% ipython --no-banner

In [1]: import numpy as np

In [2]: np.set_printoptions(precision=2, suppress=True, linewidth=100, sign=" ")

In [3]: rng = np.random.default_rng(2756)

In [4]: m1 = np.eye(8, dtype=int)[rng.permutation(8)] * np.array([7, -8, -5, -3, -8, 3, 6, -1])

In [5]: m1
Out[5]: 
array([[ 0, -8,  0,  0,  0,  0,  0,  0],
       [ 7,  0,  0,  0,  0,  0,  0,  0],
       [ 0,  0,  0,  0,  0,  0,  0, -1],
       [ 0,  0,  0,  0,  0,  0,  6,  0],
       [ 0,  0, -5,  0,  0,  0,  0,  0],
       [ 0,  0,  0,  0,  0,  3,  0,  0],
       [ 0,  0,  0,  0, -8,  0,  0,  0],
       [ 0,  0,  0, -3,  0,  0,  0,  0]])

In [6]: np.linalg.svd(m1, compute_uv=False)
Out[6]: array([ 8.,  8.,  7.,  6.,  5.,  3.,  3.,  1.])

In [7]: m1[:, 8]
IndexError: index 8 is out of bounds for axis 1 with size 8


In [8]: np.unravel_index(np.abs(m1).argmax(), m1.shape)
Out[8]: (np.int64(0), np.int64(1))

In [9]: m1.sum(axis=0)
Out[9]: array([ 7, -8, -5, -3, -8,  3,  6, -1])

In [10]: m1[8]
IndexError: index 8 is out of bounds for axis 0 with size 8


In [11]: np.diff(m1, axis=0)
Out[11]: 
array([[ 7,  8,  0,  0,  0,  0,  0,  0],
       [-7,  0,  0,  0,  0,  0,  0, -1],
       [ 0,  0,  0,  0,  0,  0,  6,  1],
       [ 0,  0, -5,  0,  0,  0, -6,  0],
       [ 0,  0,  5,  0,  0,  3,  0,  0],
       [ 0,  0,  0,  0, -8, -3,  0,  0],
       [ 0,  0,  0, -3,  8,  0,  0,  0]])

In [12]: blk = np.stack([m1, 2 * m1, m1[::-1]])

In [13]: blk.shape
Out[13]: (3, 8, 8)

In [14]: np.einsum("bij,cij->bc", blk, blk)
Out[14]: 
array([[  257,   514,     0],
       [  514,  1028,     0],
       [    0,     0,   257]])

In [15]: m1.reshape(-1, 2)
Out[15]: 
array([[ 0, -8],
       [ 0,  0],
       [ 0,  0],
       [ 0,  0],
       [ 7,  0],
       [ 0,  0],
       [ 0,  0],
       [ 0,  0],
       [ 0,  0],
       [ 0,  0],
       [ 0,  0],
       [ 0, -1],
       [ 0,  0],
       [ 0,  0],
       [ 0,  0],
       [ 6,  0],
       [ 0,  0],
       [-5,  0],
       [ 0,  0],
       [ 0,  0],
       [ 0,  0],
       [ 0,  0],
       [ 0,  3],
       [ 0,  0],
       [ 0,  0],
       [ 0,  0],
       [-8,  0],
       [ 0,  0],
       [ 0,  0],
       [ 0, -3],
       [ 0,  0],
       [ 0,  0]])

In [16]: m1.reshape(2, -1)
Out[16]: 
array([[ 0, -8,  0,  0,  0,  0,  0,  0,  7,  0,  0,  0,  0,  0,  0,  0,  0,  0,  0,  0,  0,  0,
         0, -1,  0,  0,  0,  0,  0,  0,  6,  0],
       [ 0,  0, -5,  0,  0,  0,  0,  0,  0,  0,  0,  0,  0,  3,  0,  0,  0,  0,  0,  0, -8,  0,
         0,  0,  0,  0,  0, -3,  0,  0,  0,  0]])

In [17]: blk = m1.reshape(8, 2, -1)

In [18]: blk[:, 0]
Out[18]: 
array([[ 0, -8,  0,  0],
       [ 7,  0,  0,  0],
       [ 0,  0,  0,  0],
       [ 0,  0,  0,  0],
       [ 0,  0, -5,  0],
       [ 0,  0,  0,  0],
       [ 0,  0,  0,  0],
       [ 0,  0,  0, -3]])

In [19]: blk.shape
Out[19]: (8, 2, 4)

In [20]: np.einsum("ihd,jhd->hij", blk, blk).shape
Out[20]: (2, 8, 8)

In [21]: np.swapaxes(blk, 1, 2)[2]
Out[21]: 
array([[ 0,  0],
       [ 0,  0],
       [ 0,  0],
       [ 0, -1]])

In [22]: np.einsum("ihd,ihd->ih", blk, blk)
Out[22]: 
array([[ 64,   0],
       [ 49,   0],
       [  0,   1],
       [  0,  36],
       [ 25,   0],
       [  0,   9],
       [  0,  64],
       [  9,   0]])

In [23]: r0, g = m1[7], m1[6]

In [24]: r0 @ g
Out[24]: np.int64(0)

In [25]: r0 @ r0
Out[25]: np.int64(9)

In [26]: pr = (r0 @ g) / (r0 @ r0) * r0

In [27]: np.linalg.matrix_rank(np.outer(r0, g))
Out[27]: np.int64(1)

In [28]: g - pr
Out[28]: array([ 0.,  0.,  0.,  0., -8.,  0.,  0.,  0.])

In [29]: X = np.array([[0, 1, 1, 0, 0],
    ...:     [1, 0, 0, 1, 1],
    ...:     [1, 0, 0, 0, 0],
    ...:     [0, 1, 0, 0, 1],
    ...:     [0, 1, 0, 1, 0]])

In [30]: idx = rng.permutation(5)

In [31]: out = X[:, idx] * rng.choice([-1, 1], 5)

In [32]: out
Out[32]: 
array([[-1,  0,  0,  1,  0],
       [ 0,  1,  1,  0, -1],
       [ 0,  1,  0,  0,  0],
       [ 0,  0,  1,  1,  0],
       [ 0,  0,  0,  1, -1]])

In [33]: left, _, Vh = np.linalg.svd(X.T @ out)

In [34]: np.round(np.linalg.lstsq(X, out)[0], 2) + 0
Out[34]: 
array([[ 0.,  1.,  0.,  0.,  0.],
       [ 0.,  0.,  0.,  1.,  0.],
       [-1.,  0.,  0.,  0.,  0.],
       [ 0.,  0.,  0.,  0., -1.],
       [ 0.,  0.,  1.,  0.,  0.]])

In [35]: np.round(left @ Vh, 2) + 0
Out[35]: 
array([[ 0.,  1.,  0.,  0.,  0.],
       [ 0.,  0.,  0.,  1.,  0.],
       [-1.,  0.,  0.,  0.,  0.],
       [ 0.,  0.,  0.,  0., -1.],
       [ 0.,  0.,  1.,  0.,  0.]])

In [36]: O, R = np.linalg.qr(out)

In [37]: np.round(O.T @ O, 2) + 0
Out[37]: 
array([[ 1.,  0.,  0.,  0.,  0.],
       [ 0.,  1.,  0.,  0.,  0.],
       [ 0.,  0.,  1.,  0.,  0.],
       [ 0.,  0.,  0.,  1.,  0.],
       [ 0.,  0.,  0.,  0.,  1.]])

In [38]: np.trace(O @ O.T)
Out[38]: np.float64(5.0)

In [39]: O
Out[39]: 
array([[ 1.  ,  0.  ,  0.  ,  0.  ,  0.  ],
       [-0.  , -0.71,  0.41,  0.29,  0.5 ],
       [-0.  , -0.71, -0.41, -0.29, -0.5 ],
       [-0.  , -0.  ,  0.82, -0.29, -0.5 ],
       [-0.  , -0.  ,  0.  , -0.87,  0.5 ]])

In [40]: np.abs(np.diag(R))
Out[40]: array([ 1.  ,  1.41,  1.22,  1.15,  1.  ])

In [41]: W0 = np.load("run14.npy")

In [42]: W0
Out[42]: 
array([[ 0,  0,  0,  0,  0],
       [ 0,  0,  0,  0,  0],
       [-1,  1,  0,  0,  0]])

In [43]: W0 @ np.linalg.pinv(W0) @ W0
Out[43]: 
array([[ 0.,  0.,  0.,  0.,  0.],
       [ 0.,  0.,  0.,  0.,  0.],
       [-1.,  1.,  0.,  0.,  0.]])

In [44]: np.unique(W0.round(6), axis=0).shape
Out[44]: (2, 5)

In [45]: np.linalg.lstsq(W0[:-1].T, W0[-1])[2]
Out[45]: np.int32(0)

In [46]: np.allclose(W0[:-1].T @ np.linalg.lstsq(W0[:-1].T, W0[-1])[0], W0[-1])
Out[46]: False

In [47]: left, sig, Vh = np.linalg.svd(W0)

In [48]: np.argmax(sig[:-1] / (sig[1:] + 1e-6)) + 1
Out[48]: np.int64(1)

In [49]: out = left[:, :1] @ np.diag(sig[:1]) @ Vh[:1]

In [50]: out
Out[50]: 
array([[ 0.,  0.,  0.,  0.,  0.],
       [ 0.,  0.,  0.,  0.,  0.],
       [-1.,  1.,  0.,  0.,  0.]])

In [51]: np.linalg.matrix_rank(out)
Out[51]: np.int64(1)
